>>> import numpy as np
>>> np.set_printoptions(precision=2, suppress=True, linewidth=160)
>>> A = np.loadtxt("layer9.csv", delimiter=",")
>>> A
array([[0.36, 0.27, 0.36, 0.  ],
       [0.21, 0.32, 0.26, 0.21],
       [0.33, 0.33, 0.17, 0.17],
       [0.08, 0.15, 0.31, 0.46]])
>>> A @ np.ones(4)
array([1., 1., 1., 1.])
>>> p = np.eye(4)[0]
>>> for _ in range(7):
...     p = p @ A
...     print(p.round(2))
... 
[0.36 0.27 0.36 0.  ]
[0.31 0.31 0.26 0.12]
[0.27 0.29 0.27 0.16]
[0.26 0.28 0.27 0.18]
[0.26 0.28 0.27 0.19]
[0.26 0.28 0.27 0.19]
[0.26 0.28 0.27 0.19]
>>> M2 = np.linalg.inv(A)
>>> round(np.linalg.det(A) * np.linalg.det(M2), 2)
np.float64(1.0)
>>> print(np.round(A @ M2, 2) + 0)
[[1. 0. 0. 0.]
 [0. 1. 0. 0.]
 [0. 0. 1. 0.]
 [0. 0. 0. 1.]]
>>> print(np.allclose(M2, A.T))
False
>>> (np.abs(M2) > 1e-9).astype(int)
array([[1, 1, 1, 1],
       [1, 1, 1, 1],
       [1, 1, 1, 1],
       [1, 1, 1, 1]])
>>> np.round(np.linalg.inv(M2), 2) + 0
array([[0.36, 0.27, 0.36, 0.  ],
       [0.21, 0.32, 0.26, 0.21],
       [0.33, 0.33, 0.17, 0.17],
       [0.08, 0.15, 0.31, 0.46]])
>>> T = np.stack([A, 2 * A, A[::-1]])
>>> print(np.round(np.linalg.det(T), 2) + 0)
[ 0.   -0.07  0.  ]
>>> print(np.einsum("bij,cij->bc", T, T))
[[1.21 2.42 0.87]
 [2.42 4.85 1.74]
 [0.87 1.74 1.21]]
>>> np.linalg.matrix_rank(T.reshape(3, -1))
np.int64(2)
>>> np.linalg.norm(T, axis=(1, 2))
array([1.1, 2.2, 1.1])
>>> (T @ A.T).shape
(3, 4, 4)
>>> x = np.array([2, 0, 2, 2])
>>> h = np.maximum(A @ x, 0)
>>> A * (h > 1e-9)[:, None]
array([[0.36, 0.27, 0.36, 0.  ],
       [0.21, 0.32, 0.26, 0.21],
       [0.33, 0.33, 0.17, 0.17],
       [0.08, 0.15, 0.31, 0.46]])
>>> A.T @ h
array([1.39, 1.53, 1.63, 1.29])
>>> np.flatnonzero(h > 1e-9)
array([0, 1, 2, 3])
>>> vals, vecs = np.linalg.eig(A)
>>> np.sort(np.linalg.eigvals(np.linalg.inv(A)))
array([-6.7 ,  1.  ,  2.63, 13.04])
>>> round(float(np.prod(vals)), 2)
-0.0
>>> np.round(A @ vecs[:, 0] - vals[0] * vecs[:, 0], 2) + 0
array([0., 0., 0., 0.])
>>> vals
array([ 1.  ,  0.38, -0.15,  0.08])
>>> arr = np.load("mat.npy")
>>> print(arr)
[[-0.5   0.   -0.87]
 [ 0.    1.    0.  ]
 [ 0.87  0.   -0.5 ]]
>>> x = np.array([0, 3, -3])
>>> y = arr @ x
>>> coef, lr = np.zeros(3), 1 / np.linalg.norm(arr, 2) ** 2
>>> for i in range(30):
...     coef -= lr * arr.T @ (arr @ coef - y)
...     if i % 10 == 0: print(i, round(np.linalg.norm(arr @ coef - y), 2))
... 
0 0.0
10 0.0
20 0.0
>>> coef.round(2) + 0
array([ 0.,  3., -3.])
>>> np.round(arr.T @ arr, 2) + 0
array([[1., 0., 0.],
       [0., 1., 0.],
       [0., 0., 1.]])
>>> np.round(arr @ arr.T, 2) + 0
array([[1., 0., 0.],
       [0., 1., 0.],
       [0., 0., 1.]])
>>> print(np.linalg.pinv(arr))
[[-0.5   0.    0.87]
 [ 0.    1.    0.  ]
 [-0.87  0.   -0.5 ]]
>>> W2 = np.array([[-2, 0, 1], [0, -1, -2], [-1, -1, 2]])
>>> F = np.repeat(W2, 22 // 3, axis=0)
>>> rng = np.random.default_rng(9918)
>>> F = F + 0.02 * rng.normal(size=F.shape)
>>> F.round(2) + 0
array([[-2.01, -0.01,  1.  ],
       [-2.  , -0.01,  0.97],
       [-2.01, -0.04,  1.02],
       [-2.  ,  0.01,  1.01],
       [-2.  ,  0.01,  0.95],
       [-1.97, -0.01,  1.03],
       [-2.04,  0.  ,  0.97],
       [ 0.  , -1.01, -1.99],
       [-0.01, -0.99, -1.98],
       [ 0.  , -0.99, -2.  ],
       [ 0.04, -1.  , -1.97],
       [ 0.  , -1.02, -2.  ],
       [-0.03, -1.01, -2.01],
       [ 0.02, -1.01, -2.02],
       [-0.97, -0.98,  1.94],
       [-1.  , -1.  ,  2.  ],
       [-1.  , -1.02,  2.  ],
       [-0.99, -0.98,  2.02],
       [-0.99, -1.01,  2.  ],
       [-1.  , -1.01,  2.  ],
       [-0.99, -0.98,  2.  ]])
>>> dist = np.linalg.norm(F[:, None] - F[None], axis=-1)
>>> dist.shape
(21, 21)
>>> dist[19]
array([1.74, 1.75, 1.71, 1.74, 1.78, 1.7 , 1.78, 4.11, 4.1 , 4.12, 4.1 , 4.12, 4.13, 4.14, 0.07, 0.02, 0.01, 0.04, 0.01, 0.  , 0.04])
>>> print(dist[:5, :5])
[[0.   0.03 0.04 0.02 0.05]
 [0.03 0.   0.06 0.05 0.02]
 [0.04 0.06 0.   0.05 0.09]
 [0.02 0.05 0.05 0.   0.06]
 [0.05 0.02 0.09 0.06 0.  ]]
